In [1]: import numpy as np

In [2]: from numpy import linalg as LA

In [3]: np.set_printoptions(precision=1, suppress=True, linewidth=160, legacy="1.25")

In [4]: def rd(a):
   ...:     return np.round(a, 1) + 0
   ...: 

In [5]: W0 = np.load("out16.npy")

In [6]: W0
Out[6]: 
array([[4, 2, 3, 2, 5, 6, 2, 4, 0, 3],
       [2, 2, 1, 2, 4, 3, 6, 6, 3, 5],
       [3, 1, 6, 3, 3, 5, 3, 4, 3, 5],
       [2, 2, 3, 4, 2, 5, 4, 5, 5, 6],
       [5, 4, 3, 2, 6, 4, 4, 4, 2, 4],
       [6, 3, 5, 5, 4, 4, 6, 3, 3, 2],
       [2, 6, 3, 4, 4, 6, 2, 4, 6, 3],
       [4, 6, 4, 5, 4, 3, 4, 0, 1, 2],
       [0, 3, 3, 5, 2, 3, 6, 1, 6, 3],
       [3, 5, 5, 6, 4, 2, 3, 2, 3, 0]])

In [7]: # symmetric

In [8]: x0 = np.array([2, 0, -1, 2, 0, 2, 2, 2, 2, 1])

In [9]: y = W0 @ x0

In [10]: beta, lr = np.zeros(10), 1 / LA.norm(W0, 2) ** 2

In [11]: for i in range(30):
    ...:     beta -= lr * W0.T @ (W0 @ beta - y)
    ...:     if i % 10 == 0: print(i, round(LA.norm(W0 @ beta - y), 1))
    ...: 
0 14.8
10 9.5
20 7.2

In [12]: rd(beta)
Out[12]: array([0.7, 0.6, 0.6, 1.1, 0.9, 1.4, 1.8, 1.7, 1.6, 1.6])

In [13]: rd(LA.cond(W0))
Out[13]: 60.2

In [14]: left, sig, Vh = LA.svd(W0, full_matrices=False)

In [15]: rd(np.abs(Vh[0]))
Out[15]: array([0.3, 0.3, 0.3, 0.3, 0.3, 0.4, 0.4, 0.3, 0.3, 0.3])

In [16]: np.allclose(left * sig @ Vh, W0)
Out[16]: True

In [17]: rd(sig)
Out[17]: array([35.9,  9.2,  8.2,  5.6,  5. ,  3. ,  2.2,  1.9,  1.8,  0.6])

In [18]: rd(Vh @ Vh.T)
Out[18]: 
array([[1., 0., 0., 0., 0., 0., 0., 0., 0., 0.],
       [0., 1., 0., 0., 0., 0., 0., 0., 0., 0.],
       [0., 0., 1., 0., 0., 0., 0., 0., 0., 0.],
       [0., 0., 0., 1., 0., 0., 0., 0., 0., 0.],
       [0., 0., 0., 0., 1., 0., 0., 0., 0., 0.],
       [0., 0., 0., 0., 0., 1., 0., 0., 0., 0.],
       [0., 0., 0., 0., 0., 0., 1., 0., 0., 0.],
       [0., 0., 0., 0., 0., 0., 0., 1., 0., 0.],
       [0., 0., 0., 0., 0., 0., 0., 0., 1., 0.],
       [0., 0., 0., 0., 0., 0., 0., 0., 0., 1.]])

In [19]: rd(np.cumsum(sig ** 2) / np.sum(sig ** 2))
Out[19]: array([0.8, 0.9, 0.9, 1. , 1. , 1. , 1. , 1. , 1. , 1. ])

In [20]: rd(np.sqrt((sig ** 2).sum())), rd(LA.norm(W0))
Out[20]: (39.0, 39.0)

In [21]: rd(left.T @ left)
Out[21]: 
array([[1., 0., 0., 0., 0., 0., 0., 0., 0., 0.],
       [0., 1., 0., 0., 0., 0., 0., 0., 0., 0.],
       [0., 0., 1., 0., 0., 0., 0., 0., 0., 0.],
       [0., 0., 0., 1., 0., 0., 0., 0., 0., 0.],
       [0., 0., 0., 0., 1., 0., 0., 0., 0., 0.],
       [0., 0., 0., 0., 0., 1., 0., 0., 0., 0.],
       [0., 0., 0., 0., 0., 0., 1., 0., 0., 0.],
       [0., 0., 0., 0., 0., 0., 0., 1., 0., 0.],
       [0., 0., 0., 0., 0., 0., 0., 0., 1., 0.],
       [0., 0., 0., 0., 0., 0., 0., 0., 0., 1.]])

In [22]: rd(left.T @ W0 @ Vh.T)
Out[22]: 
array([[35.9,  0. ,  0. ,  0. ,  0. ,  0. ,  0. ,  0. ,  0. ,  0. ],
       [ 0. ,  9.2,  0. ,  0. ,  0. ,  0. ,  0. ,  0. ,  0. ,  0. ],
       [ 0. ,  0. ,  8.2,  0. ,  0. ,  0. ,  0. ,  0. ,  0. ,  0. ],
       [ 0. ,  0. ,  0. ,  5.6,  0. ,  0. ,  0. ,  0. ,  0. ,  0. ],
       [ 0. ,  0. ,  0. ,  0. ,  5. ,  0. ,  0. ,  0. ,  0. ,  0. ],
       [ 0. ,  0. ,  0. ,  0. ,  0. ,  3. ,  0. ,  0. ,  0. ,  0. ],
       [ 0. ,  0. ,  0. ,  0. ,  0. ,  0. ,  2.2,  0. ,  0. ,  0. ],
       [ 0. ,  0. ,  0. ,  0. ,  0. ,  0. ,  0. ,  1.9,  0. ,  0. ],
       [ 0. ,  0. ,  0. ,  0. ,  0. ,  0. ,  0. ,  0. ,  1.8,  0. ],
       [ 0. ,  0. ,  0. ,  0. ,  0. ,  0. ,  0. ,  0. ,  0. ,  0.6]])
